>>> import numpy as np
>>> np.set_printoptions(suppress=True, linewidth=140)
>>> rnd = lambda a: np.round(a, 2) + 0
>>> F = np.load("dump.npy")
>>> print(F)
[[-0.24 -2.29  0.36  2.91  1.81]
 [ 0.88 -2.69  0.82  3.22  1.81]
 [ 0.28 -1.73  0.36  2.32  1.53]
 [-0.56  0.89 -0.4  -0.89 -0.35]
 [-1.78  0.82 -0.82 -0.71 -0.11]
 [ 0.1   1.15 -0.11 -1.69 -1.24]
 [ 0.04 -2.12  0.41  2.72  1.72]
 [-0.67  0.42 -0.38 -0.35 -0.07]
 [-0.36 -0.22 -0.1   0.45  0.46]
 [ 0.47 -4.69  0.95  5.87  3.55]
 [-0.97  2.5  -0.77 -3.03 -1.73]
 [-0.48  1.25 -0.36 -1.51 -0.83]
 [ 0.04 -1.25  0.3   1.4   0.72]
 [-0.46  2.86 -0.63 -3.63 -2.21]
 [ 0.4  -2.42  0.59  3.01  1.79]
 [ 0.99 -1.52  0.58  1.95  1.21]
 [-0.65  1.12 -0.45 -1.26 -0.64]
 [ 0.8  -2.36  0.79  2.71  1.46]
 [-0.13  0.23 -0.11 -0.18 -0.01]
 [ 0.25  2.25 -0.25 -2.88 -1.77]
 [ 0.31 -1.44  0.3   2.08  1.5 ]
 [ 0.13 -1.84  0.33  2.32  1.42]
 [-0.82  2.25 -0.69 -2.88 -1.8 ]
 [ 0.59  0.13  0.25 -0.2  -0.12]
 [ 0.55  0.2   0.23 -0.55 -0.61]
 [ 0.75  0.54  0.23 -0.94 -0.78]
 [-1.17 -0.49 -0.43  0.91  0.79]
 [-0.5   0.34 -0.27 -0.22  0.06]
 [ 0.5  -0.71  0.33  0.85  0.47]
 [ 1.1  -2.69  0.92  3.17  1.76]
 [-0.3   1.91 -0.48 -2.31 -1.32]
 [ 0.46  2.6  -0.29 -3.31 -2.07]
 [ 0.03  1.1  -0.17 -1.43 -0.93]]
>>> C2 = np.cov(F, rowvar=False)
>>> print(rnd(F.std(axis=0)))
[0.66 1.84 0.5  2.3  1.39]
>>> print(rnd(np.corrcoef(F.T)))
[[ 1.   -0.5   0.84  0.45  0.38]
 [-0.5   1.   -0.88 -1.   -0.98]
 [ 0.84 -0.88  1.    0.85  0.81]
 [ 0.45 -1.    0.85  1.    0.99]
 [ 0.38 -0.98  0.81  0.99  1.  ]]
>>> print(rnd(np.corrcoef(F[:, 4], F[:, 1])[0, 1]))
-0.98
>>> print(rnd(np.polyfit(F[:, 4], F[:, 1], 1)))
[-1.3   0.04]
>>> print(C2.shape)
(5, 5)
>>> mat = np.arange(32).reshape(8, 4) + 2
>>> print(mat)
[[ 2  3  4  5]
 [ 6  7  8  9]
 [10 11 12 13]
 [14 15 16 17]
 [18 19 20 21]
 [22 23 24 25]
 [26 27 28 29]
 [30 31 32 33]]
>>> print(np.unique(mat.round(6), axis=0).shape)
(8, 4)
>>> print(np.allclose(mat[:-1].T @ np.linalg.lstsq(mat[:-1].T, mat[-1])[0], mat[-1]))
True
>>> print(rnd(mat @ np.linalg.pinv(mat) @ mat))
[[ 2.  3.  4.  5.]
 [ 6.  7.  8.  9.]
 [10. 11. 12. 13.]
 [14. 15. 16. 17.]
 [18. 19. 20. 21.]
 [22. 23. 24. 25.]
 [26. 27. 28. 29.]
 [30. 31. 32. 33.]]
>>> print(np.linalg.lstsq(mat[:-1].T, mat[-1])[2])
2
>>> print(np.linalg.matrix_rank(mat, rtol=0.1))
1
>>> print(rnd(np.linalg.norm(mat, 2) / np.linalg.norm(mat)))
1.0
>>> print(np.argsort(-np.linalg.norm(mat, axis=0).round(6), kind="stable")[:3])
[3 2 1]
>>> print([round(float(x), 2) for x in np.linalg.svd(mat, compute_uv=False)[:3]])
[111.89, 2.93, 0.0]
>>> A = np.load("test9.npy")
>>> print(A)
[[ 1  3 -3 -1  0  3  3  3  1]
 [-3 19 -2 -1 -2  0  2 -1  1]
 [ 0  3 17 -3 -1  3 -2 -2  1]
 [-3  3 -3 40  1  3 -3 -2 -3]
 [-3  0 -1  1 39  0  3 -2 -2]
 [ 3 -3  0  3  3 22  2 -3  2]
 [-3  0  0  0  1 -2 -3  1  3]
 [ 3 -2  2  2  1 -1 -2 57  1]
 [-2  1 -3  0  1  2  1  2  1]]
>>> C2 = A.T @ A
>>> print(rnd(np.linalg.eigvalsh(C2)[::-1]))
[3313.13 1755.27 1501.49  545.15  385.89  304.43   29.03    2.85    1.75]
>>> print(np.allclose(C2, C2.T))
True
>>> print((A @ A.T).shape)
(9, 9)
>>> print(np.diag(C2))
[  59  402  325 1625 1539  520   53 3285   31]
>>> print(C2)
[[  59  -80   27 -106 -107   59    4  173   11]
 [ -80  402  -12   76  -48  -35   31 -125    9]
 [  27  -12  325 -163  -56   25  -48   75   22]
 [-106   76 -163 1625   95  172 -114   27 -119]
 [-107  -48  -56   95 1539   65  114  -25  -73]
 [  59  -35   25  172   65  520   48 -124   36]
 [   4   31  -48 -114  114   48   53 -110    0]
 [ 173 -125   75   27  -25 -124 -110 3285   66]
 [  11    9   22 -119  -73   36    0   66   31]]
>>> E = np.load("sample13.npy")
>>> print(E)
[[ 17  -3  -4 -12   6  -5   3  -8]
 [ -3  11   4  -2  -3  -1  -9   6]
 [ -4   4  15   2 -14  -8  -3   1]
 [-12  -2   2  12  -3   4   1   0]
 [  6  -3 -14  -3  14   6   2  -3]
 [ -5  -1  -8   4   6  17  -1   4]
 [  3  -9  -3   1   2  -1   9  -7]
 [ -8   6   1   0  -3   4  -7  17]]
>>> ev, vecs = np.linalg.eigh(E)
>>> vec = np.array([-4, 0, -2, -3, -2, -2, -2, -1])
>>> print(rnd(vec @ E @ vec / (vec @ vec)), rnd(ev[0]), rnd(ev[-1]))
3.55 0.0 41.38
>>> print((np.sign(vecs[:, -1].round(6)) == np.sign(vecs[0, -1].round(6))).astype(int))
[1 0 0 0 1 1 1 0]
>>> print(vec @ E @ vec)
149
>>> print(rnd(vecs * np.abs(ev) @ vecs.T))
[[ 17.  -3.  -4. -12.   6.  -5.   3.  -8.]
 [ -3.  11.   4.  -2.  -3.  -1.  -9.   6.]
 [ -4.   4.  15.   2. -14.  -8.  -3.   1.]
 [-12.  -2.   2.  12.  -3.   4.   1.   0.]
 [  6.  -3. -14.  -3.  14.   6.   2.  -3.]
 [ -5.  -1.  -8.   4.   6.  17.  -1.   4.]
 [  3.  -9.  -3.   1.   2.  -1.   9.  -7.]
 [ -8.   6.   1.   0.  -3.   4.  -7.  17.]]
>>> rk = np.linalg.matrix_rank(E)
>>> print(rk)
6
>>> null = np.linalg.svd(E)[2][rk:].T
>>> print([int(np.linalg.matrix_rank(E[:i])) for i in range(1, len(E) + 1)])
[1, 2, 3, 4, 5, 6, 6, 6]
>>> print([int(np.linalg.matrix_rank(E[:, :j + 1])) for j in range(8)])
[1, 2, 3, 4, 5, 6, 6, 6]
>>> print(null.shape)
(8, 2)
>>> print(np.allclose(E @ null, 0))
True
>>> X = np.load("m.npy")
>>> print(X)
[[-2  0  1 -1  0  0]
 [ 0  3  0  0  3 -5]
 [-4  0  4  3  0  0]
 [-1  0  3 -5  0  0]
 [ 0  1  0  0  1 -2]
 [ 0 -5  0  0 -5  4]]
>>> rng = np.random.default_rng(530151)
>>> labels = rng.permutation(6)
>>> print(labels)
[0 4 1 5 3 2]
>>> Y = X[labels][:, labels]
>>> print(Y)
[[-2  0  0  0 -1  1]
 [ 0  1  1 -2  0  0]
 [ 0  3  3 -5  0  0]
 [ 0 -5 -5  4  0  0]
 [-1  0  0  0 -5  3]
 [-4  0  0  0  3  4]]
>>> print(rnd(np.sort(np.abs(np.linalg.eigvals(Y)))))
[0.   1.64 1.92 4.49 5.85 9.92]
>>> print(np.allclose(Y, X))
False
>>> print(np.diag(Y))
[-2  1  3  4 -5  4]
>>> print(np.trace(Y))
5
>>> ang = np.radians(90)
>>> Rm = np.eye(4)
>>> Rm[3, 3] = Rm[0, 0] = np.cos(ang)
>>> Rm[3, 0], Rm[0, 3] = -np.sin(ang), np.sin(ang)
>>> print(rnd(Rm))
[[ 0.  0.  0.  1.]
 [ 0.  1.  0.  0.]
 [ 0.  0.  1.  0.]
 [-1.  0.  0.  0.]]
>>> Y = mat @ Rm.T
>>> print(np.abs(Y - mat).max(axis=0))
[ 3.  0.  0. 63.]
>>> print(rnd(np.linalg.svd(mat, compute_uv=False)), rnd(np.linalg.svd(Y, compute_uv=False)))
[111.89   2.93   0.     0.  ] [111.89   2.93   0.     0.  ]
>>> print(rnd(Y))
[[  5.   3.   4.  -2.]
 [  9.   7.   8.  -6.]
 [ 13.  11.  12. -10.]
 [ 17.  15.  16. -14.]
 [ 21.  19.  20. -18.]
 [ 25.  23.  24. -22.]
 [ 29.  27.  28. -26.]
 [ 33.  31.  32. -30.]]
>>> U, sig, VT = np.linalg.svd(X)
>>> print(rnd(sig))
[10.55  6.68  6.02  1.92  1.07  0.  ]
>>> print(np.argmax(sig[:-1] / (sig[1:] + 1e-6)) + 1)
5
>>> Y = U[:, :5] @ np.diag(sig[:5]) @ VT[:5]
>>> print(rnd(Y))
[[-2.  0.  1. -1.  0.  0.]
 [ 0.  3.  0.  0.  3. -5.]
 [-4.  0.  4.  3.  0.  0.]
 [-1.  0.  3. -5.  0.  0.]
 [ 0.  1.  0.  0.  1. -2.]
 [ 0. -5.  0.  0. -5.  4.]]
>>> print(rnd(np.linalg.norm(X - Y, 2)), rnd(sig[5]))
0.0 0.0
>>> print(rnd(np.linalg.norm(X - Y) / np.linalg.norm(X)))
0.0
>>> print(rnd(np.abs(X - Y).max()))
0.0
>>> data = np.load("run13.npy")
>>> print(data)
[[-2.  1.  0. -2.  1.]
 [ 0. -1.  0. -1.  0.]
 [ 0.  1.  1. -2.  1.]
 [ 1.  2. -1. -1.  2.]
 [ 0.  0.  0.  0. -3.]]
>>> ang = np.radians(135)
>>> Rm = np.eye(5)
>>> Rm[3, 3] = Rm[0, 0] = np.cos(ang)
>>> Rm[3, 0], Rm[0, 3] = -np.sin(ang), np.sin(ang)
>>> print(rnd(Rm))
[[-0.71  0.    0.    0.71  0.  ]
 [ 0.    1.    0.    0.    0.  ]
 [ 0.    0.    1.    0.    0.  ]
 [-0.71  0.    0.   -0.71  0.  ]
 [ 0.    0.    0.    0.    1.  ]]
>>> Y = data @ Rm.T
>>> print(rnd(Y))
[[ 0.    1.    0.    2.83  1.  ]
 [-0.71 -1.    0.    0.71  0.  ]
 [-1.41  1.    1.    1.41  1.  ]
 [-1.41  2.   -1.    0.    2.  ]
 [ 0.    0.    0.    0.   -3.  ]]
>>> print(rnd(np.linalg.det(Rm)), rnd(np.trace(Rm)))
1.0 1.59
>>> C2 = data.T @ data
>>> print(np.allclose(C2, C2.T))
True
>>> print(rnd(np.linalg.eigvalsh(C2)[::-1]))
[22.97  8.43  4.21  2.31  1.07]
>>> print(np.trace(C2), (data ** 2).sum())
39.0 39.0
>>> vec = np.array([0, 2, 2, 0, 2])
>>> rhs = data @ vec
>>> beta, lr = np.zeros(5), 1 / np.linalg.norm(data, 2) ** 2
>>> for i in range(15):
...     beta -= lr * data.T @ (data @ beta - rhs)
...     if i % 5 == 0: print(i, round(np.linalg.norm(data @ beta - rhs), 2))
... 
0 2.69
5 2.0
10 1.57
>>> print(rnd(np.linalg.cond(data)))
4.63
>>> print(rnd(beta))
[ 0.08  1.5   0.96 -0.46  1.94]
>>> Y = np.linalg.inv(data)
>>> print(rnd(data @ Y))
[[1. 0. 0. 0. 0.]
 [0. 1. 0. 0. 0.]
 [0. 0. 1. 0. 0.]
 [0. 0. 0. 1. 0.]
 [0. 0. 0. 0. 1.]]
>>> print(rnd(Y))
[[-0.4   0.2   0.2   0.2   0.07]
 [ 0.07 -0.53  0.13  0.13  0.16]
 [-0.2  -0.4   0.6  -0.4  -0.13]
 [-0.07 -0.47 -0.13 -0.13 -0.16]
 [ 0.    0.    0.    0.   -0.33]]
>>> proj = np.triu(np.array([[1, 5, 4, 0, 2],
...     [4, 0, 4, 3, 4],
...     [4, 0, 1, 1, 4],
...     [5, 1, 0, 2, 2],
...     [2, 3, 5, 5, 5]]), 1) + np.eye(5)
>>> Y = proj @ data @ np.linalg.inv(proj)
>>> print(np.trace(Y), np.trace(data))
-6.0 -6.0
>>> print(proj @ data - data @ proj)
[[  0.   9.   8. -16.   2.]
 [  3.  10.   5.  -8.   4.]
 [  1.   2.  -5.  -5. -14.]
 [  0.  -5. -12.  -5. -10.]
 [  0.   0.   0.   0.   0.]]
>>> labels = rng.integers(0, 2, 4)
>>> J = np.triu((labels[:, None] == labels) & (rng.random((4, 4)) < 0.8), 1).astype(int)
>>> J += J.T
>>> print(J)
[[0 0 0 1]
 [0 0 1 0]
 [0 1 0 0]
 [1 0 0 0]]
>>> ev, vecs = np.linalg.eigh(J)
>>> print(rnd(vecs.T @ vecs))
[[1. 0. 0. 0.]
 [0. 1. 0. 0.]
 [0. 0. 1. 0.]
 [0. 0. 0. 1.]]
>>> print(np.unique(ev.round(6) + 0, return_counts=True)[1])
[2 2]
>>> print(rnd(np.linalg.eigvalsh(J @ J)))
[1. 1. 1. 1.]
>>> print(ev.sum(), np.trace(J))
0.0 0
>>> print(rnd(np.linalg.eigvalsh(J + -3 * np.eye(4))))
[-4. -4. -2. -2.]
>>> labels = rng.integers(0, 2, 4)
>>> K = (labels[:, None] == labels) * -1 + np.eye(4)
>>> print(K)
[[ 0.  0.  0. -1.]
 [ 0.  0. -1.  0.]
 [ 0. -1.  0.  0.]
 [-1.  0.  0.  0.]]
>>> print(rnd(np.linalg.det(K)))
1.0
>>> print((np.linalg.matrix_power((K != 0) + (K.T != 0) + np.eye(4), 4) > 0).astype(int))
[[1 0 0 1]
 [0 1 1 0]
 [0 1 1 0]
 [1 0 0 1]]
>>> print(rnd(np.sort(np.linalg.eigvals(K).real)))
[-1. -1.  1.  1.]
